>>> import numpy as np
>>> np.set_printoptions(precision=1, suppress=True, linewidth=200, floatmode="fixed")
>>> rnd = lambda a: np.round(a, 1) + 0
>>> Y = np.array([[1, 1], [1, -1]])
>>> rng = np.random.default_rng(20043)
>>> data = np.kron(Y, np.kron(Y, Y))[rng.permutation(8)][:12]
>>> data
array([[ 1, -1,  1, -1,  1, -1,  1, -1],
       [ 1, -1, -1,  1,  1, -1, -1,  1],
       [ 1,  1,  1,  1,  1,  1,  1,  1],
       [ 1,  1, -1, -1, -1, -1,  1,  1],
       [ 1,  1, -1, -1,  1,  1, -1, -1],
       [ 1, -1,  1, -1, -1,  1, -1,  1],
       [ 1,  1,  1,  1, -1, -1, -1, -1],
       [ 1, -1, -1,  1, -1,  1,  1, -1]])
>>> data[:, 0] @ data[:, 5]
np.int64(0)
>>> data.T @ data
array([[8, 0, 0, 0, 0, 0, 0, 0],
       [0, 8, 0, 0, 0, 0, 0, 0],
       [0, 0, 8, 0, 0, 0, 0, 0],
       [0, 0, 0, 8, 0, 0, 0, 0],
       [0, 0, 0, 0, 8, 0, 0, 0],
       [0, 0, 0, 0, 0, 8, 0, 0],
       [0, 0, 0, 0, 0, 0, 8, 0],
       [0, 0, 0, 0, 0, 0, 0, 8]])
>>> rnd(np.linalg.pinv(data))
array([[ 0.1,  0.1,  0.1,  0.1,  0.1,  0.1,  0.1,  0.1],
       [-0.1, -0.1,  0.1,  0.1,  0.1, -0.1,  0.1, -0.1],
       [ 0.1, -0.1,  0.1, -0.1, -0.1,  0.1,  0.1, -0.1],
       [-0.1,  0.1,  0.1, -0.1, -0.1, -0.1,  0.1,  0.1],
       [ 0.1,  0.1,  0.1, -0.1,  0.1, -0.1, -0.1, -0.1],
       [-0.1, -0.1,  0.1, -0.1,  0.1,  0.1, -0.1,  0.1],
       [ 0.1, -0.1,  0.1,  0.1, -0.1, -0.1, -0.1,  0.1],
       [-0.1,  0.1,  0.1,  0.1, -0.1,  0.1, -0.1, -0.1]])
>>> data @ data.T
array([[8, 0, 0, 0, 0, 0, 0, 0],
       [0, 8, 0, 0, 0, 0, 0, 0],
       [0, 0, 8, 0, 0, 0, 0, 0],
       [0, 0, 0, 8, 0, 0, 0, 0],
       [0, 0, 0, 0, 8, 0, 0, 0],
       [0, 0, 0, 0, 0, 8, 0, 0],
       [0, 0, 0, 0, 0, 0, 8, 0],
       [0, 0, 0, 0, 0, 0, 0, 8]])
